% python3 -q
>>> import numpy as np
>>> np.set_printoptions(precision=2, suppress=True, linewidth=200, sign=" ")
>>> X = np.array([[-0.1, 0.1, -1.6, -0.6],
...     [-2.2, -0.1, 0.7, 0.7],
...     [-1.1, 0.5, -1.9, -0.7],
...     [-0.3, 0.8, 0.5, -0.4],
...     [-0.4, -0.9, 0.4, 0.1],
...     [0.0, -0.1, 0.0, 0.4],
...     [0.1, -0.1, 0.1, 1.0],
...     [0.2, -0.7, -1.6, 0.8],
...     [0.2, 0.1, 1.4, 0.5],
...     [1.4, 0.2, -1.0, -0.8],
...     [-0.7, -0.5, -1.4, -0.3],
...     [-0.8, 0.8, -0.2, 1.3],
...     [1.1, -1.7, -1.7, 0.4],
...     [-1.0, 0.4, 1.8, 0.2],
...     [-0.2, -2.6, -0.1, -0.8],
...     [0.1, 0.6, -0.2, 2.1],
...     [-0.2, 0.2, 0.0, 1.0],
...     [-0.7, 0.9, 1.4, 0.3],
...     [0.6, -0.4, 0.5, -0.6]])
>>> rng = np.random.default_rng(107)
>>> X[:, 1] = -2 * X[:, 3] + 0.3 * rng.normal(size=19)
>>> print(X)
[[-0.1   1.31 -1.6  -0.6 ]
 [-2.2  -1.97  0.7   0.7 ]
 [-1.1   1.39 -1.9  -0.7 ]
 [-0.3   1.33  0.5  -0.4 ]
 [-0.4  -0.65  0.4   0.1 ]
 [ 0.   -0.62  0.    0.4 ]
 [ 0.1  -2.18  0.1   1.  ]
 [ 0.2  -1.12 -1.6   0.8 ]
 [ 0.2  -1.13  1.4   0.5 ]
 [ 1.4   1.42 -1.   -0.8 ]
 [-0.7   1.11 -1.4  -0.3 ]
 [-0.8  -2.2  -0.2   1.3 ]
 [ 1.1  -0.9  -1.7   0.4 ]
 [-1.   -1.    1.8   0.2 ]
 [-0.2   1.1  -0.1  -0.8 ]
 [ 0.1  -4.06 -0.2   2.1 ]
 [-0.2  -1.85  0.    1.  ]
 [-0.7  -1.03  1.4   0.3 ]
 [ 0.6   1.59  0.5  -0.6 ]]
>>> Z = X[[9, 14]].astype(float)
>>> for _ in range(7):
...     lab = np.linalg.norm(X[:, None] - Z, axis=-1).argmin(axis=1)
...     Z = np.array([X[lab == j].mean(axis=0) for j in range(2)])
... 
>>> print(lab)
[ 0  1  0  0  1  1  1  1  1  0  0  1  0  1  0  1  1  1  0]
>>> print(np.bincount(lab))
[  8  11]
>>> print(np.abs(Z[1] - Z[0]).argmax())
1
